In [1]: import numpy as np

In [2]: np.set_printoptions(precision=2, suppress=True, linewidth=100)

In [3]: K = np.load("case12.npy")

In [4]: K
Out[4]: 
array([[ 1, -1,  1, -1],
       [ 1,  0,  0,  0],
       [ 1,  1,  1,  1]])

In [5]: rng = np.random.default_rng(81989)

In [6]: other = K + rng.integers(-2, 3, (3, 2)) @ rng.integers(-2, 3, (2, 4))

In [7]: other
Out[7]: 
array([[ 1,  2,  0, -3],
       [ 1,  0,  0,  0],
       [ 1,  2,  0, -1]])

In [8]: np.abs(other - K).sum(axis=1)
Out[8]: array([6, 0, 4])

In [9]: other - K
Out[9]: 
array([[ 0,  3, -1, -2],
       [ 0,  0,  0,  0],
       [ 0,  1, -1, -2]])

In [10]: np.linalg.svd(other - K, compute_uv=False)
Out[10]: array([4.35, 1.03, 0.  ])

In [11]: np.linalg.matrix_rank(other - K, tol=1e-8)
Out[11]: np.int64(2)

In [12]: left, s = np.linalg.svd(K)
Traceback (most recent call last):
  Cell In[12], line 1
    left, s = np.linalg.svd(K)
ValueError: too many values to unpack (expected 2)


In [13]: left, s, Vh = np.linalg.svd(K, full_matrices=False)

In [14]: np.allclose(left * s @ Vh, K)
Out[14]: True

In [15]: s
Out[15]: array([2.14, 2.  , 0.66])

In [16]: np.round(left.T @ left, 2) + 0
Out[16]: 
array([[1., 0., 0.],
       [0., 1., 0.],
       [0., 0., 1.]])

In [17]: np.sqrt((s ** 2).sum()), round(float(np.linalg.norm(K)), 2)
Out[17]: (np.float64(3.0), 3.0)

In [18]: np.round(Vh @ Vh.T, 2) + 0
Out[18]: 
array([[1., 0., 0.],
       [0., 1., 0.],
       [0., 0., 1.]])

In [19]: s / s[0]
Out[19]: array([1.  , 0.94, 0.31])

In [20]: K.ravel(order="F")
Out[20]: array([ 1,  1,  1, -1,  0,  1,  1,  0,  1, -1,  0,  1])

In [21]: T = K.reshape(3, 2, -1)

In [22]: T.sum(axis=1)
Out[22]: 
array([[ 2, -2],
       [ 1,  0],
       [ 2,  2]])

In [23]: T.shape
Out[23]: (3, 2, 2)

In [24]: np.einsum("ihd,jhd->hij", T, T).shape
Out[24]: (2, 3, 3)

In [25]: np.einsum("ihd,ihd->ih", T, T)
Out[25]: 
array([[2, 2],
       [1, 0],
       [2, 2]])

In [26]: x0 = np.array([-2, 2, -1, 2])

In [27]: a = np.maximum(K @ x0, 0)

In [28]: np.maximum(K @ x0, 0) - np.maximum(-K @ x0, 0)
Out[28]: array([-7, -2,  1])

In [29]: np.tanh(K @ x0)
Out[29]: array([-1.  , -0.96,  0.76])

In [30]: F = np.loadtxt("block0.csv", delimiter=",")

In [31]: F
Out[31]: 
array([[  8.,  10.,   0.,   0.,  -8.,  -2.],
       [ -8., -10.,   0.,   0.,   8.,   2.],
       [ -4.,  -5.,   0.,   0.,   4.,   1.]])

In [32]: np.argsort(-np.linalg.norm(F, axis=0).round(6), kind="stable")[:3]
Out[32]: array([1, 0, 4])

In [33]: [round(float(x), 2) for x in np.linalg.svd(F, compute_uv=False)[:3]]
Out[33]: [22.85, 0.0, 0.0]

In [34]: np.linalg.matrix_rank(F, rtol=0.1)
Out[34]: np.int64(1)

In [35]: round(np.linalg.norm(F, 2) / np.linalg.norm(F), 2)
Out[35]: np.float64(1.0)

In [36]: np.linalg.lstsq(F[:-1].T, F[-1])[2]
Out[36]: np.int32(1)

In [37]: round(float(np.trace(np.linalg.pinv(F) @ F)), 2)
Out[37]: 1.0

In [38]: M = np.array([[1, 1, -1, -1, 1, 1, -1, -1],
    ...:     [1, -1, 1, -1, 1, -1, 1, -1],
    ...:     [1, 1, 1, 1, 1, 1, 1, 1]])

In [39]: np.linalg.norm(M, axis=0)
Out[39]: array([1.73, 1.73, 1.73, 1.73, 1.73, 1.73, 1.73, 1.73])

In [40]: np.linalg.norm(M, axis=1)
Out[40]: array([2.83, 2.83, 2.83])

In [41]: round(np.linalg.norm(M[0] - M[1]), 2)
Out[41]: np.float64(4.0)

In [42]: round(np.linalg.norm(M, 1), 2), round(np.linalg.norm(M, np.inf), 2)
Out[42]: (np.float64(3.0), np.float64(8.0))

In [43]: round(float(np.linalg.norm(M[0], 1)), 2), round(float(np.linalg.norm(M[0], np.inf)), 2)
Out[43]: (8.0, 1.0)

In [44]: x0 = np.array([3, 0, 1, -2, -3, 3, 1, 1])

In [45]: a = np.maximum(M @ x0, 0)

In [46]: np.tanh(M @ x0)
Out[46]: array([0.96, 0.  , 1.  ])

In [47]: M.T @ a
Out[47]: array([6, 6, 2, 2, 6, 6, 2, 2])

In [48]: other = M + rng.integers(-2, 3, (3, 1)) @ rng.integers(-2, 3, (1, 8))

In [49]: other
Out[49]: 
array([[ 5,  5, -5, -3,  3,  1, -3, -5],
       [ 1, -1,  1, -1,  1, -1,  1, -1],
       [ 1,  1,  1,  1,  1,  1,  1,  1]])

In [50]: np.linalg.svd(other - M, compute_uv=False)
Out[50]: array([8.72, 0.  , 0.  ])

In [51]: feats = np.load("data.npy")

In [52]: feats
Out[52]: 
array([[-12,   2,   9,   8,   4,   6],
       [  7,   8,   1,   3,   3,   4],
       [  8,   4,  -2,   6,   9,   1],
       [  5,   7,   8,  13,   5,   2],
       [  8,   8,   8,   4,  11,   7],
       [  6,   1,   2,   8,   1,   8]])

In [53]: other = np.linalg.inv(feats)

In [54]: (np.abs(other) > 1e-9).astype(int)
Out[54]: 
array([[1, 1, 1, 1, 1, 1],
       [1, 1, 1, 1, 1, 1],
       [1, 1, 1, 1, 1, 1],
       [1, 1, 1, 1, 1, 1],
       [1, 1, 1, 1, 1, 1],
       [1, 1, 1, 1, 1, 1]])

In [55]: np.linalg.det(feats) * other
Out[55]: 
array([[-68046., -39360., -23025.,  29586.,  37863.,  33066.],
       [ 30594., 174270., -11160.,   3198., -44568., -70488.],
       [-35442., -86856., -98352.,  67128.,  87540., -11076.],
       [ 16766.,  -8872.,  43375.,  50224., -64773.,  30560.],
       [ 23798., -60958.,  87670., -36842.,  47214., -30430.],
       [ 36330.,  45942., -11082., -84990.,  14160.,  85782.]])

In [56]: other.round(2) + 0
Out[56]: 
array([[-0.07, -0.04, -0.02,  0.03,  0.04,  0.03],
       [ 0.03,  0.17, -0.01,  0.  , -0.04, -0.07],
       [-0.04, -0.09, -0.1 ,  0.07,  0.09, -0.01],
       [ 0.02, -0.01,  0.04,  0.05, -0.06,  0.03],
       [ 0.02, -0.06,  0.09, -0.04,  0.05, -0.03],
       [ 0.04,  0.05, -0.01, -0.08,  0.01,  0.09]])

In [57]: np.round(feats @ other, 2) + 0
Out[57]: 
array([[1., 0., 0., 0., 0., 0.],
       [0., 1., 0., 0., 0., 0.],
       [0., 0., 1., 0., 0., 0.],
       [0., 0., 0., 1., 0., 0.],
       [0., 0., 0., 0., 1., 0.],
       [0., 0., 0., 0., 0., 1.]])

In [58]: np.allclose(other, feats.T)
Out[58]: False

In [59]: theta = np.radians(30)

In [60]: R = np.eye(6)

In [61]: R[5, 5] = R[4, 4] = np.cos(theta)

In [62]: R[5, 4], R[4, 5] = -np.sin(theta), np.sin(theta)

In [63]: R
Out[63]: 
array([[ 1.  ,  0.  ,  0.  ,  0.  ,  0.  ,  0.  ],
       [ 0.  ,  1.  ,  0.  ,  0.  ,  0.  ,  0.  ],
       [ 0.  ,  0.  ,  1.  ,  0.  ,  0.  ,  0.  ],
       [ 0.  ,  0.  ,  0.  ,  1.  ,  0.  ,  0.  ],
       [ 0.  ,  0.  ,  0.  ,  0.  ,  0.87,  0.5 ],
       [ 0.  ,  0.  ,  0.  ,  0.  , -0.5 ,  0.87]])

In [64]: other = feats @ R.T

In [65]: np.allclose(np.linalg.norm(feats, axis=1), np.linalg.norm(other, axis=1))
Out[65]: True

In [66]: np.linalg.svd(feats, compute_uv=False), np.linalg.svd(other, compute_uv=False)
Out[66]: 
(array([32.11, 18.9 ,  9.04,  7.47,  6.09,  4.03]),
 array([32.11, 18.9 ,  9.04,  7.47,  6.09,  4.03]))

In [67]: round(float(np.linalg.det(R)), 2), round(float(np.trace(R)), 2)
Out[67]: (1.0, 5.73)

In [68]: other
Out[68]: 
array([[-12.  ,   2.  ,   9.  ,   8.  ,   6.46,   3.2 ],
       [  7.  ,   8.  ,   1.  ,   3.  ,   4.6 ,   1.96],
       [  8.  ,   4.  ,  -2.  ,   6.  ,   8.29,  -3.63],
       [  5.  ,   7.  ,   8.  ,  13.  ,   5.33,  -0.77],
       [  8.  ,   8.  ,   8.  ,   4.  ,  13.03,   0.56],
       [  6.  ,   1.  ,   2.  ,   8.  ,   4.87,   6.43]])

In [69]: def softmax(z):
    ...:     e = np.exp(z - z.max(axis=-1, keepdims=True))
    ...:     return e / e.sum(axis=-1, keepdims=True)
    ...: 

In [70]: np.round(softmax(10 * feats[5]), 2) + 0
Out[70]: array([0. , 0. , 0. , 0.5, 0. , 0.5])

In [71]: np.round(softmax(feats[5] + -1), 2) + 0
Out[71]: array([0.06, 0.  , 0.  , 0.47, 0.  , 0.47])

In [72]: softmax(feats).sum(axis=1)
Out[72]: array([1., 1., 1., 1., 1., 1.])

In [73]: att = feats @ feats.T / np.sqrt(6)

In [74]: softmax(att).round(6).argmax(axis=1)
Out[74]: array([0, 4, 4, 3, 4, 3])

In [75]: softmax(att)[5] @ feats
Out[75]: array([ 5.19,  6.84,  7.79, 12.35,  5.18,  2.47])

In [76]: labels = rng.permutation(6)

In [77]: labels
Out[77]: array([4, 5, 2, 0, 1, 3])

In [78]: other = feats[labels][:, labels]

In [79]: np.sort(np.abs(np.linalg.eigvals(other)))
Out[79]: array([ 5.1 ,  5.64,  7.96,  7.96, 17.49, 31.59])

In [80]: np.trace(other)
Out[80]: np.int64(26)

In [81]: np.allclose(other, feats)
Out[81]: False

In [82]: arr = np.load("run1.npy")

In [83]: arr
Out[83]: 
array([[ 0, -1, -6,  8],
       [ 0,  0, -6,  5],
       [ 0,  0,  0, -2],
       [ 0,  0,  0,  0]])

In [84]: left, s, Vh = np.linalg.svd(arr)

In [85]: vecs = Vh[:(s > 1e-8).sum()]

In [86]: x0 = arr[1] + 3 * arr[2] + rng.integers(2) * np.eye(4)[1]

In [87]: x0
Out[87]: array([ 0.,  1., -6., -1.])

In [88]: np.diag(vecs.T @ vecs)
Out[88]: array([0., 1., 1., 1.])

In [89]: np.round(np.linalg.norm(x0 - vecs.T @ vecs @ x0), 2)
Out[89]: np.float64(0.0)

In [90]: np.round(arr @ np.linalg.pinv(arr) @ arr, 2) + 0
Out[90]: 
array([[ 0., -1., -6.,  8.],
       [ 0.,  0., -6.,  5.],
       [ 0.,  0.,  0., -2.],
       [ 0.,  0.,  0.,  0.]])

In [91]: np.unique(arr.round(6), axis=0).shape
Out[91]: (4, 4)

In [92]: np.abs(np.diag(np.linalg.qr(arr)[1])) > 1e-9
Out[92]: array([False, False, False, False])

In [93]: np.linalg.lstsq(arr[:-1].T, arr[-1])[2]
Out[93]: np.int32(3)

In [94]: round(float(np.trace(np.linalg.pinv(arr) @ arr)), 2)
Out[94]: 3.0
